% python3 -q
>>> import numpy as np
>>> np.set_printoptions(precision=2, suppress=True, linewidth=120)
>>> rng = np.random.default_rng(178073)
>>> A = np.triu(rng.random((13, 13)) < 0.2, 1).astype(int)
>>> A = A + A.T
>>> A
array([[0, 1, 0, 1, 0, 0, 0, 0, 1, 0, 1, 0, 0],
       [1, 0, 1, 0, 0, 0, 0, 0, 1, 0, 0, 0, 0],
       [0, 1, 0, 0, 0, 0, 0, 0, 0, 0, 0, 1, 0],
       [1, 0, 0, 0, 0, 0, 0, 0, 0, 0, 0, 0, 0],
       [0, 0, 0, 0, 0, 0, 0, 1, 1, 0, 0, 0, 0],
       [0, 0, 0, 0, 0, 0, 0, 0, 1, 0, 0, 0, 0],
       [0, 0, 0, 0, 0, 0, 0, 0, 1, 1, 0, 0, 1],
       [0, 0, 0, 0, 1, 0, 0, 0, 0, 0, 0, 0, 0],
       [1, 1, 0, 0, 1, 1, 1, 0, 0, 0, 0, 0, 0],
       [0, 0, 0, 0, 0, 0, 1, 0, 0, 0, 0, 0, 0],
       [1, 0, 0, 0, 0, 0, 0, 0, 0, 0, 0, 0, 0],
       [0, 0, 1, 0, 0, 0, 0, 0, 0, 0, 0, 0, 0],
       [0, 0, 0, 0, 0, 0, 1, 0, 0, 0, 0, 0, 0]])
>>> # columns 3 and 10 are equal
>>> w, evecs = np.linalg.eigh(A)
>>> w.round(2) + 0
array([-2.36, -1.9 , -1.31, -1.1 , -0.64,  0.  ,  0.  ,  0.  ,  0.56,  1.14,  1.2 ,  1.58,  2.82])
>>> np.round(np.linalg.svd(A, compute_uv=False), 2) + 0
array([2.82, 2.36, 1.9 , 1.58, 1.31, 1.2 , 1.14, 1.1 , 0.64, 0.56, 0.  , 0.  , 0.  ])
>>> np.linalg.eigvalsh(A + 5 * np.eye(13))
array([2.64, 3.1 , 3.69, 3.9 , 4.36, 5.  , 5.  , 5.  , 5.56, 6.14, 6.2 , 6.58, 7.82])
>>> round(np.linalg.norm(A, 2) / np.linalg.norm(A), 2)
np.float64(0.55)
>>> J = np.loadtxt("case11.csv", delimiter=",")
>>> J
array([[-1.71, -0.02,  0.12, -0.77,  1.03,  0.64, -0.14,  1.01,  0.44, -0.45, -0.22,  0.84],
       [-0.02,  0.07,  0.69, -0.23,  0.97,  0.37,  0.39,  0.04,  1.  ,  1.31, -0.64,  0.34],
       [ 0.12,  0.69, -0.18,  0.33, -0.59, -0.15, -0.81, -0.41, -0.21, -0.13,  0.16,  1.02],
       [-0.77, -0.23,  0.33,  1.39, -0.29,  0.64,  0.16,  0.03,  0.09, -0.08,  0.36,  0.8 ],
       [ 1.03,  0.97, -0.59, -0.29,  1.02, -0.41, -0.37,  0.17, -0.07,  0.42, -0.2 , -0.22],
       [ 0.64,  0.37, -0.15,  0.64, -0.41,  0.21,  0.62, -0.29,  0.73,  0.77, -0.47,  0.67],
       [-0.14,  0.39, -0.81,  0.16, -0.37,  0.62,  0.73,  0.01,  0.38, -0.95, -0.07, -0.95],
       [ 1.01,  0.04, -0.41,  0.03,  0.17, -0.29,  0.01,  1.29,  0.07, -0.21, -0.5 ,  0.47],
       [ 0.44,  1.  , -0.21,  0.09, -0.07,  0.73,  0.38,  0.07, -1.02, -0.58,  0.07,  1.7 ],
       [-0.45,  1.31, -0.13, -0.08,  0.42,  0.77, -0.95, -0.21, -0.58, -0.58, -0.26, -0.96],
       [-0.22, -0.64,  0.16,  0.36, -0.2 , -0.47, -0.07, -0.5 ,  0.07, -0.26,  1.08,  0.06],
       [ 0.84,  0.34,  1.02,  0.8 , -0.22,  0.67, -0.95,  0.47,  1.7 , -0.96,  0.06, -0.3 ]])
>>> # equal to its transpose
>>> rk = np.linalg.matrix_rank(J)
>>> rk
np.int64(10)
>>> N = np.linalg.svd(J)[2][rk:].T
>>> np.round(J @ N, 2) + 0
array([[0., 0.],
       [0., 0.],
       [0., 0.],
       [0., 0.],
       [0., 0.],
       [0., 0.],
       [0., 0.],
       [0., 0.],
       [0., 0.],
       [0., 0.],
       [0., 0.],
       [0., 0.]])
>>> N.shape
(12, 2)
>>> m1 = np.array([[2.0, 3.0, 0.0, 0.0, 0.0],
...     [3.0, 1.0, 3.0, 0.0, 0.0],
...     [0.0, 3.0, 0.0, 3.0, 0.0],
...     [0.0, 0.0, 3.0, 2.0, 3.0],
...     [0.0, 0.0, 0.0, 3.0, 1.0]])
>>> np.round(np.linalg.norm(J, 2), 2)
np.float64(3.0)
>>> round(J[5] @ J[9], 2)
np.float64(-1.78)
>>> M2 = m1 / np.linalg.norm(m1, axis=1, keepdims=True)
>>> C2 = M2 @ M2.T
>>> C2[1]
array([0.57, 1.  , 0.16, 0.44, 0.  ])
>>> np.linalg.norm(M2, axis=1)
array([1., 1., 1., 1., 1.])
>>> vec = np.array([3, -2, -2, 1, -2])
>>> target = m1 @ vec
>>> target
array([  0.,   1.,  -3., -10.,   1.])
>>> np.linalg.solve(m1, m1[:, 4])
array([0., 0., 0., 0., 1.])
>>> np.linalg.solve(m1, -1 * target)
array([-3.,  2.,  2., -1.,  2.])
>>> E = np.loadtxt("block17.csv", delimiter=",")
>>> E.round(2) + 0
array([[ 0.74,  0.96,  0.01, -0.14],
       [ 0.96,  1.28, -0.01,  0.11],
       [ 0.01, -0.01,  2.  ,  0.  ],
       [-0.14,  0.11,  0.  ,  1.98]])
>>> w1 = np.array([[1, -1, -1, 0, 1, 2],
...     [3, -3, -1, 2, -1, -3],
...     [-3, 1, -3, 0, 1, -3],
...     [2, 2, -3, 1, 0, -3],
...     [-3, 2, -1, 3, -2, 1],
...     [-1, -3, 0, -1, -1, -2],
...     [-3, 3, 0, -2, 1, 1],
...     [-1, 3, -3, 3, 3, -1],
...     [-2, 0, -1, 3, 0, -3],
...     [-3, -2, -2, 1, -3, -3],
...     [0, 1, -2, -1, -2, 2],
...     [1, 0, -2, -1, 0, 3],
...     [0, 1, 3, 3, -1, -1]])
>>> c = np.array([-2, 2, 2, 1, 0, 2])
>>> act = np.maximum(A @ w1 + c, 0)
>>> (act > 0).astype(int)
array([[1, 1, 0, 1, 0, 0],
       [0, 1, 0, 1, 1, 0],
       [1, 0, 0, 1, 0, 1],
       [0, 1, 1, 1, 1, 1],
       [0, 1, 0, 1, 1, 0],
       [0, 1, 1, 1, 0, 0],
       [0, 1, 1, 1, 0, 0],
       [0, 1, 1, 1, 0, 1],
       [0, 0, 0, 1, 0, 1],
       [0, 1, 1, 0, 1, 1],
       [0, 1, 1, 1, 1, 1],
       [0, 1, 0, 1, 1, 0],
       [0, 1, 1, 0, 1, 1]])
>>> basis = np.array([[-3, -1, 1],
...     [-1, -3, -2],
...     [-3, -2, 2],
...     [-2, 2, -3],
...     [2, -2, 1],
...     [-1, -1, -1]])
>>> (act @ basis).round(6).argmax(axis=1)
array([1, 1, 1, 2, 1, 1, 1, 1, 1, 2, 2, 0, 2])
>>> w1 @ basis
array([[  1,   0,   0],
       [ -6,  17,   3],
       [ 22,   7,  -7],
       [  2,   3,  -8],
       [ -1,   8, -21],
       [  8,  12,   9],
       [ 11, -13,  -3],
       [ 10,  -1, -18],
       [  6,  13, -10],
       [ 12,  24,  -6],
       [  1,   1,  -7],
       [  2,  -2,  -3],
       [-17,   0,  -5]])
>>> act @ basis
array([[-17,   5, -21],
       [ -6,  -2, -14],
       [-12,   0,  -6],
       [ -8,  -9,  -6],
       [-13,  -7, -28],
       [-13,   0, -14],
       [-23,   9, -22],
       [-18,  -9, -21],
       [ -7,   5, -10],
       [-12, -24,  -8],
       [ -8,  -9,  -6],
       [ -3,  -9,  -8],
       [-12, -24,  -8]])
>>> rk = np.linalg.matrix_rank(E)
>>> rk
np.int64(3)
>>> N = np.linalg.svd(E)[2][rk:].T
>>> N[:, 0] / N[np.abs(N[:, 0]).round(6).argmax(), 0]
array([ 1.  , -0.76, -0.01,  0.11])
>>> np.round(E @ N, 2) + 0
array([[0.],
       [0.],
       [0.],
       [0.]])
>>> np.round(N @ N.T, 2) + 0
array([[ 0.63, -0.48,  0.  ,  0.07],
       [-0.48,  0.36,  0.  , -0.05],
       [ 0.  ,  0.  ,  0.  ,  0.  ],
       [ 0.07, -0.05,  0.  ,  0.01]])
>>> [int(np.linalg.matrix_rank(E[:, :j + 1])) for j in range(4)]
[1, 2, 3, 3]
>>> z = rng.permutation(4)
>>> z
array([3, 2, 1, 0])
>>> M2 = E[z][:, z]
>>> np.diag(M2)
array([1.98, 2.  , 1.28, 0.74])
>>> np.allclose(M2, E)
False
>>> X = np.loadtxt("a.csv", delimiter=",")
>>> X
array([[5., 9., 2., 8., 8.],
       [9., 5., 9., 2., 8.],
       [2., 9., 5., 9., 2.],
       [8., 2., 9., 5., 9.],
       [8., 8., 2., 9., 5.]])
>>> z = rng.permutation(5)
>>> M2 = X[:, z] * rng.choice([-1, 1], 5)
>>> M2
array([[-8., -5.,  2., -9., -8.],
       [-2., -9.,  9., -5., -8.],
       [-9., -2.,  5., -9., -2.],
       [-5., -8.,  9., -2., -9.],
       [-9., -8.,  2., -8., -5.]])
>>> Uu, _, Vh = np.linalg.svd(X.T @ M2)
>>> z
array([3, 0, 2, 1, 4])
>>> np.round(Uu @ Vh, 2) + 0
array([[ 0., -1.,  0.,  0.,  0.],
       [ 0.,  0.,  0., -1.,  0.],
       [ 0.,  0.,  1.,  0.,  0.],
       [-1.,  0.,  0.,  0.,  0.],
       [ 0.,  0.,  0.,  0., -1.]])
>>> O, evecs = np.linalg.qr(M2[:, :2])[0], np.linalg.qr(M2[:, 2:])[0]
>>> sigma = np.linalg.svd(O.T @ evecs, compute_uv=False)
>>> np.degrees(np.arccos(sigma.clip(0, 1)))
array([12.09, 33.01])
>>> np.round(np.linalg.norm(O @ O.T - evecs @ evecs.T, 2), 2)
np.float64(1.0)
